$ python -q
>>> import numpy as np
>>> np.set_printoptions(precision=2, suppress=True, linewidth=200)
>>> def tidy(a):
...     return np.round(a, 2) + 0
... 
>>> W0 = np.load("arr.npy")
>>> tidy(W0)
array([[-3.53, -2.29,  1.28, -1.31,  1.38, -1.42],
       [ 1.57,  0.34, -1.06, -1.15, -0.11, -4.47],
       [-0.13, -1.06, -2.35, -3.58, -1.88,  1.39],
       [ 1.57,  1.21,  3.5 , -2.85,  0.64,  0.53],
       [-1.18,  0.4 ,  1.85,  0.65, -4.34, -0.88],
       [ 2.49, -4.11,  1.02,  0.78, -0.53,  0.13]])
>>> tidy(np.linalg.svd(W0, compute_uv=False))
array([5., 5., 5., 5., 5., 5.])
>>> tidy(np.linalg.norm(W0, axis=0))
array([5., 5., 5., 5., 5., 5.])
>>> rng = np.random.default_rng(146101)
>>> out = W0 + rng.integers(-2, 3, (6, 2)) @ rng.integers(-2, 3, (2, 6))
>>> tidy(out)
array([[-2.53,  0.71, -1.72, -5.31,  1.38, -3.42],
       [ 1.57,  0.34, -1.06, -1.15, -0.11, -4.47],
       [-2.13, -7.06,  3.65,  4.42, -1.88,  5.39],
       [ 3.57,  6.21, -0.5 , -8.85,  0.64, -2.47],
       [-3.18, -4.6 ,  5.85,  6.65, -4.34,  2.12],
       [ 1.49, -7.11,  4.02,  4.78, -0.53,  2.13]])
>>> tidy(out - W0)
array([[ 1.,  3., -3., -4.,  0., -2.],
       [ 0.,  0.,  0.,  0.,  0.,  0.],
       [-2., -6.,  6.,  8.,  0.,  4.],
       [ 2.,  5., -4., -6.,  0., -3.],
       [-2., -5.,  4.,  6.,  0.,  3.],
       [-1., -3.,  3.,  4.,  0.,  2.]])
>>> np.abs(out - W0).sum(axis=1)
array([13.,  0., 26., 20., 20., 13.])
>>> E = np.arange(78).reshape(6, 13) + 2
>>> E
array([[ 2,  3,  4,  5,  6,  7,  8,  9, 10, 11, 12, 13, 14],
       [15, 16, 17, 18, 19, 20, 21, 22, 23, 24, 25, 26, 27],
       [28, 29, 30, 31, 32, 33, 34, 35, 36, 37, 38, 39, 40],
       [41, 42, 43, 44, 45, 46, 47, 48, 49, 50, 51, 52, 53],
       [54, 55, 56, 57, 58, 59, 60, 61, 62, 63, 64, 65, 66],
       [67, 68, 69, 70, 71, 72, 73, 74, 75, 76, 77, 78, 79]])
>>> left, sig, VT = np.linalg.svd(E)
>>> tidy(sig)
array([408.94,  15.84,   0.  ,   0.  ,   0.  ,   0.  ])
>>> out = left[:, :2] @ np.diag(sig[:2]) @ VT[:2]
>>> tidy(np.linalg.norm(E - out) / np.linalg.norm(E))
np.float64(0.0)
>>> tidy(np.linalg.norm(E - out, 2)), tidy(sig[2])
(np.float64(0.0), np.float64(0.0))
>>> tidy(np.abs(E - out).max())
np.float64(0.0)
>>> A = np.load("out15.npy")
>>> tidy(A)
array([[ 40.01,  16.01,  15.35,  32.81, -26.94, -12.09, -23.03, -34.66],
       [ 38.08,  15.04,  14.7 ,  31.53, -25.26, -11.17, -22.28, -32.89],
       [ 37.55,  14.78,  14.52,  31.18, -24.79, -10.92, -22.07, -32.4 ],
       [ 29.08,  10.56,  11.59,  25.41, -17.52,  -7.09, -18.57, -24.7 ],
       [ 27.66,   9.86,  11.09,  24.42, -16.34,  -6.48, -17.95, -23.43],
       [ 26.21,   9.14,  10.58,  23.4 , -15.12,  -5.86, -17.3 , -22.12],
       [ 25.58,   8.83,  10.35,  22.95, -14.59,  -5.6 , -17.01, -21.55],
       [ 21.74,   6.95,   8.96,  20.17, -11.46,  -4.05, -15.2 , -18.11],
       [ 19.25,   5.73,   8.04,  18.31,  -9.46,  -3.11, -13.96, -15.89],
       [ 18.55,   5.4 ,   7.78,  17.79,  -8.91,  -2.85, -13.61, -15.28],
       [ 14.27,   3.36,   6.14,  14.45,  -5.65,  -1.41, -11.28, -11.52],
       [ 11.67,   2.17,   5.1 ,  12.31,  -3.78,  -0.65,  -9.73,  -9.27],
       [  0.46,  -0.41,   0.14,   0.6 ,   0.33,   0.04,  -0.4 ,  -0.33],
       [  0.34,  -0.31,   0.1 ,   0.44,   0.25,   0.03,  -0.29,  -0.25],
       [  0.23,  -0.22,   0.06,   0.29,   0.17,   0.01,  -0.19,  -0.17],
       [  0.13,  -0.12,   0.03,   0.16,   0.09,   0.  ,  -0.1 ,  -0.09],
       [  0.  ,   0.  ,   0.  ,   0.  ,   0.  ,   0.  ,   0.  ,   0.  ],
       [ -0.24,   0.25,  -0.05,  -0.29,  -0.18,   0.02,   0.16,   0.18],
       [ -0.28,   0.29,  -0.06,  -0.33,  -0.2 ,   0.02,   0.18,   0.21],
       [ -0.38,   0.41,  -0.08,  -0.45,  -0.28,   0.04,   0.24,   0.3 ],
       [ -0.39,   0.41,  -0.08,  -0.46,  -0.28,   0.04,   0.24,   0.3 ],
       [ -1.  ,   1.08,  -0.14,  -1.03,  -0.64,   0.27,   0.43,   0.82],
       [ -2.28,   2.24,  -0.14,  -1.84,  -0.89,   1.2 ,   0.33,   2.03],
       [ -3.24,   2.91,  -0.1 ,  -2.26,  -0.78,   2.08,   0.07,   3.  ],
       [ -5.55,   4.02,  -0.04,  -3.04,   0.06,   4.39,  -0.72,   5.38],
       [ -6.26,   4.27,  -0.02,  -3.25,   0.41,   5.13,  -0.99,   6.13],
       [ -7.  ,   4.5 ,  -0.01,  -3.46,   0.81,   5.9 ,  -1.26,   6.9 ],
       [ -7.07,   4.52,  -0.01,  -3.48,   0.85,   5.97,  -1.28,   6.97],
       [ -9.07,   5.01,   0.  ,  -4.02,   2.05,   8.08,  -2.03,   9.08],
       [-12.58,   5.57,  -0.03,  -4.92,   4.42,  11.77,  -3.3 ,  12.78],
       [-15.31,   5.82,  -0.09,  -5.6 ,   6.42,  14.63,  -4.25,  15.65],
       [-20.27,   6.01,  -0.26,  -6.85,  10.28,  19.8 ,  -5.91,  20.88],
       [-24.03,   5.98,  -0.43,  -7.79,  13.32,  23.69,  -7.11,  24.84],
       [-27.61,   5.86,  -0.62,  -8.7 ,  16.29,  27.37,  -8.22,  28.61],
       [-29.77,   5.74,  -0.74,  -9.25,  18.11,  29.58,  -8.88,  30.88],
       [-31.14,   5.66,  -0.82,  -9.6 ,  19.27,  30.98,  -9.28,  32.32],
       [-33.68,   5.48,  -0.98, -10.25,  21.45,  33.57, -10.03,  34.99],
       [-34.49,   5.41,  -1.03, -10.46,  22.14,  34.39, -10.26,  35.83]])
>>> A.shape
(38, 8)
>>> tidy(A.sum(axis=0))
array([  39.15,  188.2 ,  118.8 ,  178.91,  -46.37,  187.73, -274.84,   15.41])
>>> d = np.linalg.norm(A[:, None] - A[None], axis=-1)
>>> np.linalg.matrix_rank(d ** 2)
np.int64(5)
>>> d[27].round(6).argsort(kind="stable")[:4]
array([27, 26, 25, 24])
>>> np.flatnonzero(d[27] < d.mean() / 2)
array([12, 13, 14, 15, 16, 17, 18, 19, 20, 21, 22, 23, 24, 25, 26, 27, 28, 29, 30])
>>> Xc = A - A.mean(axis=0)
>>> vecs = np.linalg.svd(Xc)[2][:3]
>>> out = Xc - Xc @ vecs.T @ vecs
>>> tidy(np.diag(vecs.T @ vecs))
array([0.35, 0.59, 0.08, 0.37, 0.5 , 0.38, 0.43, 0.31])
>>> tidy((Xc @ vecs.T).std(axis=0))
array([35.3 ,  9.63,  2.58])
>>> tidy(np.linalg.norm(out) / np.linalg.norm(Xc))
np.float64(0.0)
